In [1]: import numpy as np

In [2]: import numpy.linalg as la

In [3]: np.set_printoptions(suppress=True, linewidth=140)

In [4]: tidy = lambda a: np.round(a, 2) + 0

In [5]: M = np.load("run13.npy")

In [6]: M
Out[6]: 
array([[-38,  -1,   0,  -8,  -2,  -8,  -6,   9],
       [ -6, -13,  -8,   3,   7,  -1,  -6,   1],
       [ -5,   9,   0,   4,  -8,   1,  -1,   8],
       [ -4,   0,   2,  -3,   7,  -2,   2,  -9],
       [  0,   2,  -9,   2, -28,  -5,  -8,   9],
       [ -2,  -1,  -8,   2,  -3, -29,   1,   7],
       [  7,  -8,   3,  -4,  -4,   9, -39,   8],
       [ -7,  -6,   7,  -1,   5,   7,  -2, -38]])

In [7]: Y = la.inv(M)

In [8]: print(tidy(M @ Y))
[[1. 0. 0. 0. 0. 0. 0. 0.]
 [0. 1. 0. 0. 0. 0. 0. 0.]
 [0. 0. 1. 0. 0. 0. 0. 0.]
 [0. 0. 0. 1. 0. 0. 0. 0.]
 [0. 0. 0. 0. 1. 0. 0. 0.]
 [0. 0. 0. 0. 0. 1. 0. 0.]
 [0. 0. 0. 0. 0. 0. 1. 0.]
 [0. 0. 0. 0. 0. 0. 0. 1.]]

In [9]: print(tidy(la.inv(Y)))
[[-38.  -1.   0.  -8.  -2.  -8.  -6.   9.]
 [ -6. -13.  -8.   3.   7.  -1.  -6.   1.]
 [ -5.   9.   0.   4.  -8.   1.  -1.   8.]
 [ -4.   0.   2.  -3.   7.  -2.   2.  -9.]
 [  0.   2.  -9.   2. -28.  -5.  -8.   9.]
 [ -2.  -1.  -8.   2.  -3. -29.   1.   7.]
 [  7.  -8.   3.  -4.  -4.   9. -39.   8.]
 [ -7.  -6.   7.  -1.   5.   7.  -2. -38.]]

In [10]: tidy(Y)
Out[10]: 
array([[-0.02, -0.01, -0.02,  0.01,  0.01,  0.  ,  0.01, -0.01],
       [-0.03,  0.01,  0.1 ,  0.24,  0.03, -0.02,  0.01, -0.04],
       [ 0.04, -0.09, -0.05, -0.34, -0.09,  0.05,  0.01,  0.07],
       [-0.01,  0.03,  0.09, -0.19, -0.06,  0.04,  0.  ,  0.06],
       [-0.01,  0.03,  0.04,  0.1 , -0.02,  0.  ,  0.01, -0.02],
       [-0.01,  0.02,  0.01,  0.04,  0.02, -0.04,  0.  , -0.01],
       [ 0.01, -0.01, -0.04, -0.07,  0.  , -0.01, -0.03,  0.  ],
       [ 0.01, -0.01, -0.01, -0.07, -0.02,  0.  ,  0.  , -0.01]])
